$ ipython --no-banner

In [1]: import numpy as np

In [2]: import numpy.linalg as la

In [3]: np.set_printoptions(suppress=True, linewidth=160)

In [4]: J = np.load("test6.npy")

In [5]: J
Out[5]: 
array([[-3, -3,  0,  0,  0,  0],
       [ 5, -3,  0,  0,  0,  0],
       [-3,  5,  0,  0,  0,  0],
       [ 0,  0, -3, -3,  0,  0],
       [ 0,  0,  5, -3,  0,  0],
       [ 0,  0, -3,  5,  0,  0],
       [ 0,  0,  0,  0, -3, -3],
       [ 0,  0,  0,  0,  5, -3],
       [ 0,  0,  0,  0, -3,  5]])

In [6]: rng = np.random.default_rng(8016)

In [7]: z = rng.permutation(6)

In [8]: B = J[:, z] * rng.choice([-1, 1], 6)

In [9]: B
Out[9]: 
array([[ 0,  3,  0,  3,  0,  0],
       [ 0,  3,  0, -5,  0,  0],
       [ 0, -5,  0,  3,  0,  0],
       [ 3,  0, -3,  0,  0,  0],
       [-5,  0, -3,  0,  0,  0],
       [ 3,  0,  5,  0,  0,  0],
       [ 0,  0,  0,  0, -3, -3],
       [ 0,  0,  0,  0,  5, -3],
       [ 0,  0,  0,  0, -3,  5]])

In [10]: Uu, _, VT = la.svd(J.T @ B)

In [11]: np.round(Uu @ VT, 2) + 0
Out[11]: 
array([[ 0.,  0.,  0., -1.,  0.,  0.],
       [ 0., -1.,  0.,  0.,  0.,  0.],
       [-1.,  0.,  0.,  0.,  0.,  0.],
       [ 0.,  0.,  1.,  0.,  0.,  0.],
       [ 0.,  0.,  0.,  0.,  1.,  0.],
       [ 0.,  0.,  0.,  0.,  0.,  1.]])

In [12]: z
Out[12]: array([2, 1, 3, 0, 4, 5])

In [13]: np.round(la.lstsq(J, B)[0], 2) + 0
Out[13]: 
array([[ 0.,  0.,  0., -1.,  0.,  0.],
       [ 0., -1.,  0.,  0.,  0.,  0.],
       [-1.,  0.,  0.,  0.,  0.,  0.],
       [ 0.,  0.,  1.,  0.,  0.,  0.],
       [ 0.,  0.,  0.,  0.,  1.,  0.],
       [ 0.,  0.,  0.,  0.,  0.,  1.]])
